$ python3 -q
>>> import numpy as np
>>> np.set_printoptions(precision=2, suppress=True, linewidth=200)
>>> arr = np.load("m.npy")
>>> print(arr)
[[0 0 0 0 0 1 0]
 [0 0 0 5 0 0 0]
 [0 0 0 0 0 0 3]
 [1 0 0 0 0 0 0]
 [0 2 0 0 0 0 0]
 [0 0 0 0 2 0 0]
 [0 0 2 0 0 0 0]]
>>> Q, vecs = np.linalg.qr(arr[:, :5])[0], np.linalg.qr(arr[:, 5:])[0]
>>> sig = np.linalg.svd(Q.T @ vecs, compute_uv=False)
>>> print(sig)
[0. 0.]
>>> print((sig > 0.9).sum())
0
>>> rng = np.random.default_rng(671137)
>>> A2 = arr + rng.integers(-2, 3, (7, 5)) @ rng.integers(-2, 3, (5, 7))
>>> print(A2)
[[-8 -2 -2  2  0  3 10]
 [ 0 -2  4  2  6 -3  5]
 [ 6 -1 -3 -5 -6  3 -4]
 [ 1 -5 -9  2 -3  3  4]
 [ 0  8  6 -1  2 -3 -5]
 [-8  2 -2  5 -3  4  3]
 [-2 -2  0  2 -3  3  2]]
>>> print(np.round(np.linalg.svd(A2 - arr, compute_uv=False), 2) + 0)
[21.18 16.65 11.51  4.62  2.13  0.    0.  ]
>>> print(A2 - arr)
[[-8 -2 -2  2  0  2 10]
 [ 0 -2  4 -3  6 -3  5]
 [ 6 -1 -3 -5 -6  3 -7]
 [ 0 -5 -9  2 -3  3  4]
 [ 0  6  6 -1  2 -3 -5]
 [-8  2 -2  5 -5  4  3]
 [-2 -2 -2  2 -3  3  2]]
>>> A2 = arr / np.sqrt((arr ** 2).mean(axis=1, keepdims=True))
>>> print(np.linalg.matrix_rank(A2) == np.linalg.matrix_rank(arr))
True
>>> F = np.array([[-1, 2, 2, 0, 0, 1, 0, -1, 0],
...     [0, 1, 0, 0, 0, -2, 0, 0, 0],
...     [0, -2, 0, 0, 0, 0, 0, -2, -1],
...     [1, 0, 0, 1, 0, 0, 0, 0, 0]])
>>> th = np.radians(45)
>>> R = np.eye(9)
>>> R[7, 7] = R[0, 0] = np.cos(th)
>>> R[7, 0], R[0, 7] = -np.sin(th), np.sin(th)
>>> print(R)
[[ 0.71  0.    0.    0.    0.    0.    0.    0.71  0.  ]
 [ 0.    1.    0.    0.    0.    0.    0.    0.    0.  ]
 [ 0.    0.    1.    0.    0.    0.    0.    0.    0.  ]
 [ 0.    0.    0.    1.    0.    0.    0.    0.    0.  ]
 [ 0.    0.    0.    0.    1.    0.    0.    0.    0.  ]
 [ 0.    0.    0.    0.    0.    1.    0.    0.    0.  ]
 [ 0.    0.    0.    0.    0.    0.    1.    0.    0.  ]
 [-0.71  0.    0.    0.    0.    0.    0.    0.71  0.  ]
 [ 0.    0.    0.    0.    0.    0.    0.    0.    1.  ]]
>>> A2 = F @ R.T
>>> print(np.allclose(F @ F.T, A2 @ A2.T))
True
>>> print(A2.round(2) + 0)
[[-1.41  2.    2.    0.    0.    1.    0.    0.    0.  ]
 [ 0.    1.    0.    0.    0.   -2.    0.    0.    0.  ]
 [-1.41 -2.    0.    0.    0.    0.    0.   -1.41 -1.  ]
 [ 0.71  0.    0.    1.    0.    0.    0.   -0.71  0.  ]]
